>>> import numpy as np
>>> np.set_printoptions(suppress=True, linewidth=100)
>>> def rnd(a):
...     return np.round(a, 3) + 0
... 
>>> arr = np.load("test8.npy")
>>> arr
array([[0., 1., 1.],
       [1., 0., 1.],
       [1., 1., 0.]])
>>> # equal to its transpose
>>> rng = np.random.default_rng(49658)
>>> z = rng.permutation(3)
>>> z
array([0, 1, 2])
>>> out = arr[z][:, z]
>>> np.diag(out)
array([0., 0., 0.])
>>> np.trace(out)
np.float64(0.0)
>>> print(np.allclose(out, arr))
True
>>> rnd(np.sort(np.abs(np.linalg.eigvals(out))))
array([1., 1., 2.])
>>> out
array([[0., 1., 1.],
       [1., 0., 1.],
       [1., 1., 0.]])
>>> feats = np.load("data.npy")
>>> feats
array([[ 4,  0,  4,  4],
       [-1, -1, -5, -5],
       [-1, -1,  4,  2],
       [-2, -3,  4, -5]])
>>> z = rng.permutation(4)
>>> z
array([0, 1, 3, 2])
>>> out = feats[z][:, z]
>>> print(rnd(np.linalg.det(out)), rnd(np.linalg.det(feats[z])))
180.0 -180.0
>>> rnd(np.sort(np.abs(np.linalg.eigvals(out))))
array([0.91 , 5.329, 5.329, 6.963])
>>> np.allclose(out, feats)
False
>>> M = np.loadtxt("w.csv", delimiter=",")
>>> M
array([[ 1.,  1.,  1.,  1., -1., -1., -1., -1.],
       [ 1., -1.,  1., -1.,  1., -1.,  1., -1.]])
>>> # column 2 repeats column 0
>>> left, sigma, vt = np.linalg.svd(M, full_matrices=False)
>>> (sigma > 1e-8).sum()
np.int64(2)
>>> print(np.sqrt((sigma ** 2).sum()), rnd(np.linalg.norm(M)))
4.0 4.0
>>> left.T @ left
array([[1., 0.],
       [0., 1.]])
>>> vec = np.array([-1, 2, -1, -1, 1, -2, 0, 2])
>>> M @ (2 * vec)
array([-4., -4.])
>>> (M * vec).sum(axis=1)
array([-2., -2.])
>>> np.sign((M @ vec).round(6))
array([-1., -1.])
>>> np.einsum("ij,j->i", M, vec)
array([-2., -2.])
>>> M @ np.eye(8)[2]
array([1., 1.])
